>>> import numpy as np
>>> from numpy import linalg as LA
>>> np.set_printoptions(precision=3, suppress=True, linewidth=100)
>>> mat = np.load("sample18.npy")
>>> mat
array([[-0.513,  0.188,  0.213,  0.218, -0.394,  0.103, -0.159,  0.474,  0.166, -0.406,  0.011],
       [-0.118, -0.094, -0.396, -0.043, -0.068, -0.699, -0.346,  0.127,  0.371,  0.196, -0.116],
       [-0.592,  0.002, -0.597, -0.188, -0.081,  0.238,  0.112, -0.09 , -0.332,  0.195,  0.16 ],
       [ 0.237, -0.39 , -0.117, -0.534, -0.161,  0.094, -0.044,  0.17 ,  0.184, -0.343,  0.525],
       [ 0.355, -0.086, -0.379,  0.325, -0.497,  0.454, -0.194, -0.134,  0.238,  0.096, -0.205],
       [ 0.079,  0.08 ,  0.028, -0.309, -0.216,  0.034,  0.625,  0.439,  0.221,  0.354, -0.292],
       [-0.158, -0.266,  0.15 , -0.495,  0.036,  0.184, -0.332, -0.104, -0.076, -0.138, -0.675],
       [ 0.079,  0.606, -0.351, -0.191,  0.275,  0.065,  0.123, -0.165,  0.327, -0.466, -0.14 ],
       [ 0.   , -0.421, -0.209,  0.271, -0.111, -0.293,  0.48 , -0.093, -0.203, -0.511, -0.259],
       [ 0.355,  0.388, -0.094, -0.182, -0.361, -0.24 , -0.184,  0.199, -0.64 , -0.087, -0.058],
       [-0.158,  0.155,  0.291, -0.205, -0.543, -0.216,  0.148, -0.652,  0.149,  0.03 ,  0.107]])
>>> vec = np.array([6, 2, 2, 6, 2, 2, 7, 7, 5, 1, 6])
>>> y = mat @ vec
>>> y
array([  1.139,  -3.67 ,  -5.909,   1.686,   0.832,   5.632, -11.33 ,   0.56 ,  -0.812,  -3.098,
        -4.913])
>>> LA.solve(mat, y)
array([6., 2., 2., 6., 2., 2., 7., 7., 5., 1., 6.])
